$ python3 -q
>>> import numpy as np
>>> from numpy import linalg as LA
>>> np.set_printoptions(precision=4, suppress=True, linewidth=160)
>>> rd = lambda a: np.round(a, 4) + 0
>>> rng = np.random.default_rng(3113)
>>> idx = rng.integers(0, 2, 10)
>>> feats = np.array([[1, 0, 1, 2, 2, 1, 0, 2, 0, 1],
...     [1, 2, 1, 1, 2, 2, 1, 0, 1, 1],
...     [0, 0, 1, 2, 2, 0, 2, 2, 0, 1],
...     [1, 1, 1, 2, 2, 0, 0, 2, 1, 1],
...     [2, 2, 2, 1, 0, 2, 0, 2, 1, 0],
...     [0, 0, 2, 1, 2, 0, 2, 0, 2, 1],
...     [0, 2, 2, 0, 0, 0, 2, 2, 1, 1],
...     [2, 1, 0, 0, 0, 1, 1, 0, 2, 0],
...     [0, 2, 1, 0, 0, 0, 1, 0, 2, 1],
...     [1, 0, 2, 0, 0, 1, 2, 2, 0, 1]]) * (idx[:, None] == idx)
>>> print(feats)
[[1 0 1 2 2 1 0 0 0 1]
 [1 2 1 1 2 2 1 0 1 1]
 [0 0 1 2 2 0 2 0 0 1]
 [1 1 1 2 2 0 0 0 1 1]
 [2 2 2 1 0 2 0 0 1 0]
 [0 0 2 1 2 0 2 0 2 1]
 [0 2 2 0 0 0 2 0 1 1]
 [0 0 0 0 0 0 0 0 0 0]
 [0 2 1 0 0 0 1 0 2 1]
 [1 0 2 0 0 1 2 0 0 1]]
>>> # splits into 2 blocks
>>> print(feats @ feats)
[[ 8  6 12 11 10  6  6  0  6  6]
 [ 9 13 18 12 14 10 13  0 12 10]
 [ 7 10 13  8  6  5  8  0  6  6]
 [ 9 10 12 11 10  8  6  0  7  7]
 [ 5  7 12 14 18  6 11  0  9 10]
 [ 6 13 15  8  6  5 12  0  9  8]
 [ 3 10 11  6  8  5 13  0  6  8]
 [ 0  0  0  0  0  0  0  0  0  0]
 [ 3 10  9  4  6  5 10  0  7  7]
 [ 2  4 11  7  8  2 12  0  4  7]]
>>> rd(LA.det(feats))
np.float64(0.0)
>>> np.flatnonzero(LA.matrix_power((feats != 0) + (feats.T != 0) + np.eye(10), 10)[7])
array([7])
>>> np.argsort(-LA.norm(feats, axis=0).round(6), kind="stable")[:3]
array([2, 4, 6])
>>> rd(LA.norm(feats, 2) / LA.norm(feats))
np.float64(0.8034)
>>> LA.matrix_rank(feats, rtol=0.1)
np.int64(6)
